% python3 -q
>>> import numpy as np
>>> from numpy import linalg as LA
>>> np.set_printoptions(precision=4, suppress=True, linewidth=140)
>>> rd = lambda a: np.round(a, 4) + 0
>>> J = np.array([[6, -5, -5, 8, -3, -4, 4, -9, 2, -1, 8],
...     [-5, 2, 8, 8, 4, 2, -5, -3, -1, -8, 5],
...     [-5, -7, -9, 2, -2, 3, 6, 8, -1, -8, 2],
...     [4, -8, 9, 3, -9, -3, -2, -7, -2, 7, -8],
...     [0, -7, -1, -2, 7, 1, 6, -2, -9, -8, -3]])
>>> J[:, 8] = -2 * J[:, 3]
>>> print(J)
[[  6  -5  -5   8  -3  -4   4  -9 -16  -1   8]
 [ -5   2   8   8   4   2  -5  -3 -16  -8   5]
 [ -5  -7  -9   2  -2   3   6   8  -4  -8   2]
 [  4  -8   9   3  -9  -3  -2  -7  -6   7  -8]
 [  0  -7  -1  -2   7   1   6  -2   4  -8  -3]]
>>> left, sig, vt = LA.svd(J, full_matrices=False)
>>> print(rd(vt @ vt.T))
[[1. 0. 0. 0. 0.]
 [0. 1. 0. 0. 0.]
 [0. 0. 1. 0. 0.]
 [0. 0. 0. 1. 0.]
 [0. 0. 0. 0. 1.]]
>>> print(rd(np.sqrt((sig ** 2).sum())), rd(LA.norm(J)))
46.9042 46.9042
>>> print(np.abs(left[:, 0]).round(6).argmax())
0
>>> print((sig > 1e-8).sum())
5
>>> print(rd(sig))
[30.2589 24.3104 18.7242 14.2145 11.8641]
>>> print(rd(np.cumsum(sig ** 2) / np.sum(sig ** 2)))
[0.4162 0.6848 0.8442 0.936  1.    ]
>>> print(rd(left.T @ J @ vt.T))
[[30.2589  0.      0.      0.      0.    ]
 [ 0.     24.3104  0.      0.      0.    ]
 [ 0.      0.     18.7242  0.      0.    ]
 [ 0.      0.      0.     14.2145  0.    ]
 [ 0.      0.      0.      0.     11.8641]]
>>> print(rd(left.T @ left))
[[1. 0. 0. 0. 0.]
 [0. 1. 0. 0. 0.]
 [0. 0. 1. 0. 0.]
 [0. 0. 0. 1. 0.]
 [0. 0. 0. 0. 1.]]
